$ python3 -q
>>> import numpy as np
>>> np.set_printoptions(precision=2, suppress=True, linewidth=140, legacy="1.25")
>>> tidy = lambda a: np.round(a, 2) + 0
>>> arr = np.loadtxt("m.csv", delimiter=",")
>>> tidy(arr)
array([[ 2.42,  0.05, -0.11, -0.09, -0.55],
       [ 0.05,  0.41,  0.32, -0.97, -0.1 ],
       [-0.11,  0.32,  1.51, -0.55,  1.18],
       [-0.09, -0.97, -0.55,  2.32,  0.44],
       [-0.55, -0.1 ,  1.18,  0.44,  1.34]])
>>> proj = np.triu(np.array([[-3, -2, -9, -3, -7],
...     [3, 7, -4, -6, 7],
...     [0, -9, 5, -4, -2],
...     [3, -7, 7, 0, 5],
...     [3, -1, -3, 2, -9]]), 1) + np.eye(5)
>>> B = proj @ arr @ np.linalg.inv(proj)
>>> tidy(np.linalg.det(B))
0.0
>>> tidy(np.poly(B))
array([  1.,  -8.,  21., -18.,   0.,   0.])
>>> np.linalg.matrix_rank(B)
3
>>> tidy(np.trace(B)), tidy(np.trace(arr))
(8.0, 8.0)
>>> tidy(np.linalg.eigvals(arr).sum().real)
8.0
>>> tidy(np.poly(arr))
array([  1.,  -8.,  21., -18.,   0.,   0.])
>>> tidy(np.linalg.eigvals(arr))
array([3., 2., 0., 0., 3.])
>>> tidy(np.linalg.det(arr[::-1]))
0.0
>>> ev, evecs = np.linalg.eigh(arr)
>>> tidy(np.linalg.eigvalsh(arr + 2 * np.eye(5)))
array([2., 2., 4., 5., 5.])
>>> (ev > 1e-8).sum(), (ev < -1e-8).sum()
(3, 0)
>>> tidy(np.linalg.svd(arr, compute_uv=False))
array([3., 3., 2., 0., 0.])
>>> tidy(evecs.T @ arr @ evecs)
array([[0., 0., 0., 0., 0.],
       [0., 0., 0., 0., 0.],
       [0., 0., 2., 0., 0.],
       [0., 0., 0., 3., 0.],
       [0., 0., 0., 0., 3.]])
>>> B = np.array([[3, 4, 5], [4, 1, 4]])
>>> basis = np.kron(B, arr)
>>> np.linalg.matrix_rank(basis)
6
>>> basis.shape
(10, 15)
>>> tidy(np.linalg.norm(basis, 2)), tidy(np.linalg.norm(B, 2) * np.linalg.norm(arr, 2))
(26.58, 26.58)
>>> mat = np.loadtxt("dump.csv", delimiter=",")
>>> mat
array([[-3.,  0.,  0.,  1.,  0.],
       [ 0., -1.,  3.,  1.,  1.],
       [ 0., -1.,  3.,  1.,  2.],
       [ 0.,  0.,  0.,  2.,  6.],
       [ 0.,  0.,  0.,  2.,  2.]])
>>> U, sigma, VT = np.linalg.svd(mat)
>>> tidy(sigma)
array([7.55, 4.1 , 3.15, 1.13, 0.  ])
>>> B = U[:, :4] @ np.diag(sigma[:4]) @ VT[:4]
>>> np.linalg.matrix_rank(mat, rtol=0.05)
4
>>> tidy(B)
array([[-3.,  0.,  0.,  1.,  0.],
       [ 0., -1.,  3.,  1.,  1.],
       [ 0., -1.,  3.,  1.,  2.],
       [ 0.,  0.,  0.,  2.,  6.],
       [ 0.,  0.,  0.,  2.,  2.]])
>>> tidy(np.linalg.norm(mat - B) / np.linalg.norm(mat))
0.0
